>>> import numpy as np
>>> np.set_printoptions(precision=2, suppress=True, linewidth=200, sign=" ")
>>> rnd = lambda a: np.round(a, 2) + 0
>>> X = np.load("w.npy")
>>> X
array([[ 2, -3,  2],
       [ 4, -6,  4],
       [ 4, -6,  4]])
>>> Uu, sig, Vh = np.linalg.svd(X)
>>> vecs = Vh[:(sig > 1e-8).sum()]
>>> rng = np.random.default_rng(5142)
>>> x = X[0] + -3 * X[1] + rng.integers(2) * np.eye(3)[1]
>>> x
array([-10.,  16., -10.])
>>> np.linalg.matrix_rank(np.vstack([X, x]))
np.int64(2)
>>> rnd(np.diag(vecs.T @ vecs))
array([ 0.24,  0.53,  0.24])
>>> def softmax(z):
...     e = np.exp(z - z.max(axis=-1, keepdims=True))
...     return e / e.sum(axis=-1, keepdims=True)
... 
>>> rnd(softmax(X[2]))
array([ 0.5,  0. ,  0.5])
>>> rnd(softmax(X[2] + 4))
array([ 0.5,  0. ,  0.5])
>>> softmax(X).sum(axis=1)
array([ 1.,  1.,  1.])
>>> rnd(softmax(10 * X[2]))
array([ 0.5,  0. ,  0.5])
>>> att = X @ X.T / np.sqrt(3)
>>> softmax(att).round(6).argmax(axis=1)
array([ 1,  1,  1])
>>> rnd(softmax(att + np.triu(np.full(att.shape, -np.inf), 1)))
array([[ 1. ,  0. ,  0. ],
       [ 0. ,  1. ,  0. ],
       [ 0. ,  0.5,  0.5]])
>>> rnd(softmax(att))
array([[ 0. ,  0.5,  0.5],
       [ 0. ,  0.5,  0.5],
       [ 0. ,  0.5,  0.5]])
>>> feats = np.load("data.npy")
>>> feats
array([[ 4.,  1., -2.],
       [ 1.,  4., -2.],
       [-2., -2.,  7.]])
>>> # equal to its transpose
>>> w1 = np.array([[-5, -5, -5, -1, -4, -4],
...     [1, 0, -2, 2, 4, 0],
...     [-5, 2, -3, -5, 3, -1]])
>>> b = np.array([1, 3, 2, 1, -1, -3])
>>> act = np.maximum(feats @ w1 + b, 0)
>>> rnd((act > 0).mean(axis=0))
array([ 0.33,  0.33,  0.  ,  0.67,  0.67,  0.  ])
>>> (act > 0).astype(int)
array([[ 0,  0,  0,  1,  0,  0],
       [ 1,  0,  0,  1,  1,  0],
       [ 0,  1,  0,  0,  1,  0]])
>>> np.linalg.matrix_rank(act)
np.int64(3)
>>> print(act)
[[  0.   0.   0.   9.   0.   0.]
 [ 10.   0.   0.  18.   5.   0.]
 [  0.  27.   0.   0.  20.   0.]]
>>> cent = np.array([[0, -1, 2], [0, 0, -1], [-1, 1, 0], [2, 0, 0], [0, -1, 0], [0, 0, 1]])
>>> (act @ cent).round(6).argmax(axis=1)
array([ 0,  0,  0])
>>> w1 @ cent
array([[  3,   4,  -9],
       [  6,  -7,   2],
       [ -7,  -1, -13]])
>>> cov = act.T @ act
>>> print(cov)
[[ 100.    0.    0.  180.   50.    0.]
 [   0.  729.    0.    0.  540.    0.]
 [   0.    0.    0.    0.    0.    0.]
 [ 180.    0.    0.  405.   90.    0.]
 [  50.  540.    0.   90.  425.    0.]
 [   0.    0.    0.    0.    0.    0.]]
>>> np.linalg.matrix_rank(cov)
np.int64(3)
>>> print(np.allclose(cov, cov.T))
True
>>> np.kron(np.eye(2, dtype=int), feats)
array([[ 4.,  1., -2.,  0.,  0., -0.],
       [ 1.,  4., -2.,  0.,  0., -0.],
       [-2., -2.,  7., -0., -0.,  0.],
       [ 0.,  0., -0.,  4.,  1., -2.],
       [ 0.,  0., -0.,  1.,  4., -2.],
       [-0., -0.,  0., -2., -2.,  7.]])
>>> rnd(np.linalg.eigvals(feats))
array([ 3.,  9.,  3.])
>>> labels = rng.integers(0, 2, 3)
>>> F = (labels[:, None] == labels) * 4 + np.eye(3)
>>> print(F)
[[ 5.  4.  0.]
 [ 4.  5.  0.]
 [ 0.  0.  5.]]
>>> # symmetric, so the eigenvalues are real
>>> u, g = F[0], F[1]
>>> u @ u
np.float64(41.0)
>>> pr = (u @ g) / (u @ u) * u
>>> rnd((g - pr) @ u)
np.float64(0.0)
>>> print(np.linalg.matrix_rank(np.outer(u, g)))
1
>>> data = np.loadtxt("sample10.csv", delimiter=",")
>>> rnd(data)
array([[ 0.06,  0.5 ,  0.39,  0.06],
       [ 0.47,  0.37,  0.05,  0.11],
       [ 0.  ,  0.43,  0.29,  0.29],
       [ 0.42,  0.26,  0.  ,  0.32]])
>>> # row-stochastic, so 1 is an eigenvalue
>>> M2 = np.array([[2, 0], [1, 2]])
>>> cent = np.kron(M2, data)
>>> print(rnd(np.linalg.norm(cent, 2)), rnd(np.linalg.norm(M2, 2) * np.linalg.norm(data, 2)))
2.7 2.7
>>> cent.shape
(8, 8)
>>> print(rnd(np.einsum("ii->", data)))
1.03
>>> print(rnd(np.einsum("ij,ji->", data, data)))
0.94
>>> print(rnd(np.linalg.det(data.T)))
0.0
>>> labels = rng.permutation(4)
>>> labels
array([ 1,  0,  2,  3])
>>> M2 = data[labels][:, labels]
>>> rnd(np.diag(M2))
array([ 0.37,  0.06,  0.29,  0.32])
>>> print(rnd(np.linalg.det(M2)), rnd(np.linalg.det(data[labels])))
0.0 0.0
>>> w1 = np.array([[0, 2], [-2, 1], [-2, -2], [1, 3]])
>>> b = np.array([1, 2])
>>> act = np.maximum(data @ w1 + b, 0)
>>> (act > 0).astype(int)
array([[ 0,  1],
       [ 1,  1],
       [ 0,  1],
       [ 1,  1]])
>>> print(rnd(act))
[[ 0.    2.  ]
 [ 0.26  3.53]
 [ 0.    2.71]
 [ 0.79  4.05]]
>>> cent = np.array([[2, -2], [-1, -2]])
>>> rnd(act @ cent)
array([[-2.  , -4.  ],
       [-3.  , -7.58],
       [-2.71, -5.43],
       [-2.47, -9.68]])
>>> print((act @ cent).round(6).argmax(axis=1))
[ 0  0  0  0]
>>> theta = np.radians(30)
>>> r_ = np.eye(4)
>>> r_[1, 1] = r_[2, 2] = np.cos(theta)
>>> r_[1, 2], r_[2, 1] = -np.sin(theta), np.sin(theta)
>>> print(rnd(r_))
[[ 1.    0.    0.    0.  ]
 [ 0.    0.87 -0.5   0.  ]
 [ 0.    0.5   0.87  0.  ]
 [ 0.    0.    0.    1.  ]]
>>> M2 = data @ r_.T
>>> np.allclose(data @ data.T, M2 @ M2.T)
True
>>> rnd(np.abs(M2 - data).max(axis=0))
array([ 0.  ,  0.26,  0.2 ,  0.  ])
>>> rnd(np.linalg.svd(data, compute_uv=False)), rnd(np.linalg.svd(M2, compute_uv=False))
(array([ 1.06,  0.55,  0.25,  0.03]), array([ 1.06,  0.55,  0.25,  0.03]))
>>> A = np.array([[-1.0, 1.0, 1.0, 1.0],
...     [1.0, -1.0, 1.0, 1.0],
...     [1.0, 1.0, -1.0, 1.0],
...     [1.0, 1.0, 1.0, -1.0]])
>>> # equal to its transpose
>>> vals, vecs = np.linalg.eigh(A)
>>> x = np.array([2, 7, -1, -5])
>>> (np.sign(vecs[:, -1].round(6)) == np.sign(vecs[0, -1].round(6))).astype(int)
array([ 1,  1,  1,  1])
>>> rnd(np.linalg.eigvalsh(A[1:, 1:]))
array([-2., -2.,  1.])
>>> np.abs(A).sum(axis=1).max(), np.abs(vals).max()
(np.float64(4.0), np.float64(2.0))
>>> rnd(x @ A @ x / (x @ x)), vals[0], rnd(vals[-1])
(np.float64(-1.89), np.float64(-2.0), np.float64(2.0))
>>> m1 = np.array([[5.0, 2.0, 4.0], [0.0, 0.0, 3.0], [0.0, 0.0, 0.0]])
>>> m1
array([[ 5.,  2.,  4.],
       [ 0.,  0.,  3.],
       [ 0.,  0.,  0.]])
>>> # triangular, det is the product of the diagonal
>>> print(rnd(np.linalg.det(2 * m1)), rnd(np.linalg.det(m1)))
0.0 0.0
>>> np.einsum("ij,ji->", m1, m1)
np.float64(25.0)
>>> rnd(np.linalg.eigvals(m1))
array([ 5.,  0.,  0.])
>>> rnd(np.sort(np.linalg.eigvals(m1)))
array([ 0.,  0.,  5.])
>>> print([int(np.linalg.matrix_rank(np.linalg.matrix_power(m1, p))) for p in range(1, 4)])
[2, 1, 1]
>>> rnd(np.linalg.matrix_power(m1 - np.diag(np.diag(m1)), 3))
array([[ 0.,  0.,  0.],
       [ 0.,  0.,  0.],
       [ 0.,  0.,  0.]])
>>> rk = np.linalg.matrix_rank(m1)
>>> rk
np.int64(2)
>>> ns = np.linalg.svd(m1)[2][rk:].T
>>> np.linalg.matrix_rank(m1.T @ m1), np.linalg.matrix_rank(m1 @ m1.T)
(np.int64(2), np.int64(2))
>>> ns.shape
(3, 1)
>>> print(np.allclose(m1 @ ns, 0))
True
>>> [int(np.linalg.matrix_rank(m1[:, :j + 1])) for j in range(3)]
[1, 1, 2]
>>> theta = np.deg2rad(36)
>>> E = np.eye(2)
>>> E[np.ix_([1, 0], [1, 0])] = [[np.cos(theta), -np.sin(theta)], [np.sin(theta), np.cos(theta)]]
>>> rnd(E)
array([[ 0.81,  0.59],
       [-0.59,  0.81]])
>>> labels = rng.permutation(2)
>>> labels
array([ 0,  1])
>>> M2 = E[labels][:, labels]
>>> print(rnd(np.trace(M2)))
1.62
>>> rnd(np.diag(M2))
array([ 0.81,  0.81])
>>> O, r_ = np.linalg.qr(E)
>>> np.allclose(r_.T @ r_, E.T @ E)
True
>>> rnd(O.T @ O)
array([[ 1.,  0.],
       [ 0.,  1.]])
>>> rnd(np.trace(O @ O.T))
np.float64(2.0)
>>> rnd(O)
array([[-0.81,  0.59],
       [ 0.59,  0.81]])
>>> rnd(abs(r_[0, 0])), rnd(np.linalg.norm(E[:, 0]))
(np.float64(1.0), np.float64(1.0))
>>> u = np.array([9, 7])
>>> print(np.polyval(u, F[1]))
[ 43.  52.   7.]
>>> np.correlate(F[1], F[2], "full")
array([ 20.,  25.,   0.,   0.,   0.])
>>> np.convolve(F[1], u)
array([ 36.,  73.,  35.,   0.])
>>> u, g = E[1], E[0]
>>> u @ u
np.float64(1.0)
>>> pr = (u @ g) / (u @ u) * u
>>> pr
array([-0.,  0.])
>>> (g - pr) @ u
np.float64(0.0)
>>> rnd(np.outer(u, g))
array([[-0.48, -0.35],
       [ 0.65,  0.48]])
>>> rnd(np.linalg.norm(u + g) ** 2 + np.linalg.norm(u - g) ** 2)
np.float64(4.0)
>>> rnd(g - pr)
array([ 0.81,  0.59])
>>> x = np.array([-9, 6])
>>> rnd(np.linalg.inv(E))
array([[ 0.81, -0.59],
       [ 0.59,  0.81]])
>>> J = np.loadtxt("m.csv", delimiter=",")
>>> print(J)
[[ 1.    0.5   0.25]
 [ 0.5   1.    0.5 ]
 [ 0.25  0.5   1.  ]]
>>> vals, vecs = np.linalg.eig(J)
>>> rnd(vals)
array([ 1.84,  0.75,  0.41])
>>> rnd(J @ vecs[:, 0] - vals[0] * vecs[:, 0])
array([ 0.,  0.,  0.])
